$ python -q
>>> import numpy as np
>>> np.set_printoptions(precision=2, suppress=True, linewidth=100)
>>> f = np.array([2, 0, 1, 1])
>>> F = np.array([np.roll(f, i) for i in range(4)])
>>> F
array([[2, 0, 1, 1],
       [1, 2, 0, 1],
       [1, 1, 2, 0],
       [0, 1, 1, 2]])
>>> np.poly(F)
array([  1.,  -8.,  22., -28.,  16.])
>>> rng = np.random.default_rng(31)
>>> B = F + rng.integers(-2, 3, (4, 1)) @ rng.integers(-2, 3, (1, 4))
>>> B
array([[ 2,  0,  1,  1],
       [ 1,  4, -4,  1],
       [ 1,  1,  2,  0],
       [ 0, -1,  5,  2]])
>>> B - F
array([[ 0,  0,  0,  0],
       [ 0,  2, -4,  0],
       [ 0,  0,  0,  0],
       [ 0, -2,  4,  0]])
>>> B.mean(axis=0)
array([1., 1., 1., 1.])
>>> B.sum(axis=1)
array([4, 2, 4, 6])
>>> B.shape
(4, 4)
>>> B = np.array([[2, 3, 1, 0, 0, 2],
...     [0, 3, 3, 3, 3, 0],
...     [3, 2, 0, 1, 1, 0],
...     [2, 2, 1, 0, 0, 1],
...     [3, 0, 3, 3, 3, 2],
...     [0, 0, 2, 0, 3, 0]])
>>> B[-1] = B[0]
>>> mat = B + 0.3 * np.eye(6)
>>> mat
array([[2.3, 3. , 1. , 0. , 0. , 2. ],
       [0. , 3.3, 3. , 3. , 3. , 0. ],
       [3. , 2. , 0.3, 1. , 1. , 0. ],
       [2. , 2. , 1. , 0.3, 0. , 1. ],
       [3. , 0. , 3. , 3. , 3.3, 2. ],
       [2. , 3. , 1. , 0. , 0. , 2.3]])
>>> x = np.array([-2, -2, -3, -2, 2, -1])
>>> target = mat @ x
>>> coef, lr = np.zeros(6), 1 / np.linalg.norm(mat, 2) ** 2
>>> for i in range(150):
...     coef -= lr * mat.T @ (mat @ coef - target)
...     if i % 50 == 0: print(i, round(np.linalg.norm(mat @ coef - target), 2))
... 
0 4.9
50 1.26
100 1.12
>>> coef
array([-1.77, -2.25, -2.01, -0.61, -0.11, -1.45])
>>> np.trace(mat)
np.float64(11.8)
>>> round(float(np.abs(np.linalg.eigvals(mat)).max()), 2)
9.66
>>> (mat - mat.T) / 2
array([[ 0. ,  1.5, -1. , -1. , -1.5,  0. ],
       [-1.5,  0. ,  0.5,  0.5,  1.5, -1.5],
       [ 1. , -0.5,  0. ,  0. , -1. , -0.5],
       [ 1. , -0.5,  0. ,  0. , -1.5,  0.5],
       [ 1.5, -1.5,  1. ,  1.5,  0. ,  1. ],
       [ 0. ,  1.5,  0.5, -0.5, -1. ,  0. ]])
>>> np.sort(np.abs(np.linalg.eigvals(mat)))
array([0.3 , 0.3 , 1.03, 3.36, 3.36, 9.66])
>>> z = rng.permutation(6)
>>> z
array([0, 4, 5, 2, 3, 1])
>>> B = mat[z][:, z]
>>> np.diag(B)
array([2.3, 3.3, 2.3, 0.3, 0.3, 3.3])
>>> np.round(np.linalg.det(B), 2), round(float(np.linalg.det(mat[z])), 2)
(np.float64(-10.09), -10.09)
>>> np.allclose(B, mat)
False
